In [1]: import numpy as np

In [2]: np.set_printoptions(precision=1, suppress=True, linewidth=200)

In [3]: W0 = np.loadtxt("out10.csv", delimiter=",")

In [4]: W0
Out[4]: 
array([[0., 2., 0., 1., 2., 0., 0., 0., 1., 0., 0., 0.],
       [2., 3., 0., 3., 2., 0., 1., 0., 3., 0., 0., 0.],
       [0., 0., 2., 0., 0., 1., 0., 3., 0., 0., 0., 0.],
       [3., 1., 0., 3., 0., 0., 1., 0., 1., 0., 0., 0.],
       [2., 3., 0., 1., 0., 0., 0., 0., 0., 0., 0., 0.],
       [0., 0., 2., 0., 0., 0., 0., 1., 0., 0., 0., 0.],
       [2., 1., 0., 0., 1., 0., 0., 0., 1., 0., 0., 0.],
       [0., 0., 3., 0., 0., 3., 0., 1., 0., 0., 0., 0.],
       [1., 3., 0., 0., 2., 0., 0., 0., 0., 0., 0., 0.],
       [0., 0., 0., 0., 0., 0., 0., 0., 0., 0., 1., 3.],
       [0., 0., 0., 0., 0., 0., 0., 0., 0., 1., 1., 2.],
       [0., 0., 0., 0., 0., 0., 0., 0., 0., 2., 2., 2.]])

In [5]: rng = np.random.default_rng(429)

In [6]: Y = W0 + rng.integers(-2, 3, (12, 10)) @ rng.integers(-2, 3, (10, 12))

In [7]: Y
Out[7]: 
array([[  0.,  14.,   1.,   0.,  14.,  -3.,  -7.,  -1.,   8.,   4.,   1.,  10.],
       [  4.,  -8.,  -4.,   0.,   1.,  -6.,  -2.,   6.,   2., -14.,  -4.,   7.],
       [  7.,  -2.,   9.,  -4., -11.,   4.,   3.,  -8.,  -2.,  -2.,   1.,   3.],
       [  6.,  -2.,  -1.,   1.,  -9.,   5.,   4.,  -3.,   1.,  -4.,  -3.,  13.],
       [  7.,  -4.,  -2.,   0.,  -7.,  -2.,  -3.,  -6.,  -3., -12.,  -7.,   3.],
       [  6.,  -4.,   1.,  -2., -10.,  -2.,  -3.,   0.,   0., -11.,  -5.,  -5.],
       [  4.,  -8.,   2.,  -4.,   0.,  -2.,   2.,   4.,   4.,  -2.,   2.,  10.],
       [ -1.,   4.,  -2.,   0.,   1.,   0.,   4.,  15.,   9.,  10.,   3.,   5.],
       [  0.,  -9.,  -2.,  -3.,  10., -11.,   0.,  18.,  -2.,  -7.,   6.,  -1.],
       [ -1.,  -8.,  -7.,   6.,   7.,  -1.,  -8.,   1., -10., -13.,  -5.,   5.],
       [  3.,  -4.,   3.,  -6.,   7., -10., -11.,   1.,   5., -11.,  -1.,   8.],
       [  5.,  -2.,  -1.,   1.,  -9.,  -2.,   4.,   4.,  -3.,   2.,   4., -11.]])

In [8]: np.round(np.linalg.svd(Y - W0, compute_uv=False), 1) + 0
Out[8]: array([43.5, 37.8, 29.7, 25.1, 18.2, 13.9,  6. ,  3.6,  2.7,  0.7,  0. ,  0. ])

In [9]: np.abs(Y - W0).sum(axis=1)
Out[9]: array([59., 62., 56., 49., 58., 50., 43., 59., 71., 70., 70., 46.])

In [10]: Y - W0
Out[10]: 
array([[  0.,  12.,   1.,  -1.,  12.,  -3.,  -7.,  -1.,   7.,   4.,   1.,  10.],
       [  2., -11.,  -4.,  -3.,  -1.,  -6.,  -3.,   6.,  -1., -14.,  -4.,   7.],
       [  7.,  -2.,   7.,  -4., -11.,   3.,   3., -11.,  -2.,  -2.,   1.,   3.],
       [  3.,  -3.,  -1.,  -2.,  -9.,   5.,   3.,  -3.,   0.,  -4.,  -3.,  13.],
       [  5.,  -7.,  -2.,  -1.,  -7.,  -2.,  -3.,  -6.,  -3., -12.,  -7.,   3.],
       [  6.,  -4.,  -1.,  -2., -10.,  -2.,  -3.,  -1.,   0., -11.,  -5.,  -5.],
       [  2.,  -9.,   2.,  -4.,  -1.,  -2.,   2.,   4.,   3.,  -2.,   2.,  10.],
       [ -1.,   4.,  -5.,   0.,   1.,  -3.,   4.,  14.,   9.,  10.,   3.,   5.],
       [ -1., -12.,  -2.,  -3.,   8., -11.,   0.,  18.,  -2.,  -7.,   6.,  -1.],
       [ -1.,  -8.,  -7.,   6.,   7.,  -1.,  -8.,   1., -10., -13.,  -6.,   2.],
       [  3.,  -4.,   3.,  -6.,   7., -10., -11.,   1.,   5., -12.,  -2.,   6.],
       [  5.,  -2.,  -1.,   1.,  -9.,  -2.,   4.,   4.,  -3.,   0.,   2., -13.]])

In [11]: vec = np.array([5, 4, 1, 2, 3, -5, 5, -5, -1, -1, 5, 4])

In [12]: y = W0 @ vec

In [13]: beta, lr = np.zeros(12), 1 / np.linalg.norm(W0, 2) ** 2

In [14]: for i in range(5):
    ...:     beta -= lr * W0.T @ (W0 @ beta - y)
    ...:     if i % 1 == 0: print(i, round(np.linalg.norm(W0 @ beta - y), 1))
    ...: 
0 24.5
1 17.1
2 12.7
3 10.2
4 8.8

In [15]: beta
Out[15]: array([ 3.8,  4.3, -2.5,  2.9,  1.9, -2.1,  0.8, -2.3,  1.7,  1.4,  2.1,  3.7])

In [16]: np.abs(W0).max()
Out[16]: np.float64(3.0)

In [17]: W0.sum(axis=1)
Out[17]: array([ 6., 14.,  6.,  9.,  6.,  3.,  5.,  7.,  6.,  4.,  4.,  6.])

In [18]: print(np.diff(W0, axis=0))
[[ 2.  1.  0.  2.  0.  0.  1.  0.  2.  0.  0.  0.]
 [-2. -3.  2. -3. -2.  1. -1.  3. -3.  0.  0.  0.]
 [ 3.  1. -2.  3.  0. -1.  1. -3.  1.  0.  0.  0.]
 [-1.  2.  0. -2.  0.  0. -1.  0. -1.  0.  0.  0.]
 [-2. -3.  2. -1.  0.  0.  0.  1.  0.  0.  0.  0.]
 [ 2.  1. -2.  0.  1.  0.  0. -1.  1.  0.  0.  0.]
 [-2. -1.  3.  0. -1.  3.  0.  1. -1.  0.  0.  0.]
 [ 1.  3. -3.  0.  2. -3.  0. -1.  0.  0.  0.  0.]
 [-1. -3.  0.  0. -2.  0.  0.  0.  0.  0.  1.  3.]
 [ 0.  0.  0.  0.  0.  0.  0.  0.  0.  1.  0. -1.]
 [ 0.  0.  0.  0.  0.  0.  0.  0.  0.  1.  1.  0.]]

In [19]: W0.shape
Out[19]: (12, 12)

In [20]: np.unravel_index(np.abs(W0).argmax(), W0.shape)
Out[20]: (np.int64(1), np.int64(1))

In [21]: K = np.loadtxt("arr.csv", delimiter=",")

In [22]: K
Out[22]: 
array([[ 3., -2.,  4., -3.,  4., -3., -2.,  1.,  0.,  2.,  3.,  2.,  3.],
       [-2.,  3., -2.,  4., -3.,  4., -3., -2.,  1.,  0.,  2.,  3.,  2.],
       [ 4., -2.,  3., -2.,  4., -3.,  4., -3., -2.,  1.,  0.,  2.,  3.],
       [-3.,  4., -2.,  3., -2.,  4., -3.,  4., -3., -2.,  1.,  0.,  2.],
       [ 4., -3.,  4., -2.,  3., -2.,  4., -3.,  4., -3., -2.,  1.,  0.],
       [-3.,  4., -3.,  4., -2.,  3., -2.,  4., -3.,  4., -3., -2.,  1.],
       [-2., -3.,  4., -3.,  4., -2.,  3., -2.,  4., -3.,  4., -3., -2.],
       [ 1., -2., -3.,  4., -3.,  4., -2.,  3., -2.,  4., -3.,  4., -3.],
       [ 0.,  1., -2., -3.,  4., -3.,  4., -2.,  3., -2.,  4., -3.,  4.],
       [ 2.,  0.,  1., -2., -3.,  4., -3.,  4., -2.,  3., -2.,  4., -3.],
       [ 3.,  2.,  0.,  1., -2., -3.,  4., -3.,  4., -2.,  3., -2.,  4.],
       [ 2.,  3.,  2.,  0.,  1., -2., -3.,  4., -3.,  4., -2.,  3., -2.],
       [ 3.,  2.,  3.,  2.,  0.,  1., -2., -3.,  4., -3.,  4., -2.,  3.]])

In [23]: z = rng.permutation(13)

In [24]: Y = K[:, z] * rng.choice([-1, 1], 13)

In [25]: Y
Out[25]: 
array([[-3., -3.,  3., -2., -1.,  0., -4., -4.,  3.,  2.,  2., -3., -2.],
       [-2.,  4., -4., -0.,  2.,  1.,  2.,  3., -2.,  3.,  3., -2.,  3.],
       [-3., -2.,  3., -1.,  3., -2., -3., -4.,  4., -4.,  2., -0., -2.],
       [-2.,  3., -4.,  2., -4., -3.,  2.,  2., -3.,  3.,  0., -1.,  4.],
       [-0., -2.,  2.,  3.,  3.,  4., -4., -3.,  4., -4.,  1.,  2., -3.],
       [-1.,  4., -3., -4., -4., -3.,  3.,  2., -3.,  2., -2.,  3.,  4.],
       [ 2., -3.,  2.,  3.,  2.,  4., -4., -4., -2., -3., -3., -4., -3.],
       [ 3.,  4., -4., -4., -3., -2.,  3.,  3.,  1.,  2.,  4.,  3., -2.],
       [-4., -3.,  3.,  2.,  2.,  3.,  2., -4.,  0., -4., -3., -4.,  1.],
       [ 3., -2., -4., -3., -4., -2., -1.,  3.,  2.,  3.,  4.,  2.,  0.],
       [-4.,  1.,  3.,  2.,  3.,  4., -0.,  2.,  3., -4., -2., -3.,  2.],
       [ 2.,  0.,  2., -4., -4., -3., -2., -1.,  2.,  3.,  3.,  2.,  3.],
       [-3.,  2., -1.,  3.,  3.,  4., -3., -0.,  3.,  2., -2., -4.,  2.]])

In [26]: left, _, Vt = np.linalg.svd(K.T @ Y)

In [27]: print(z)
[12  3  5  9  7  8  2  4  0  6 11 10  1]
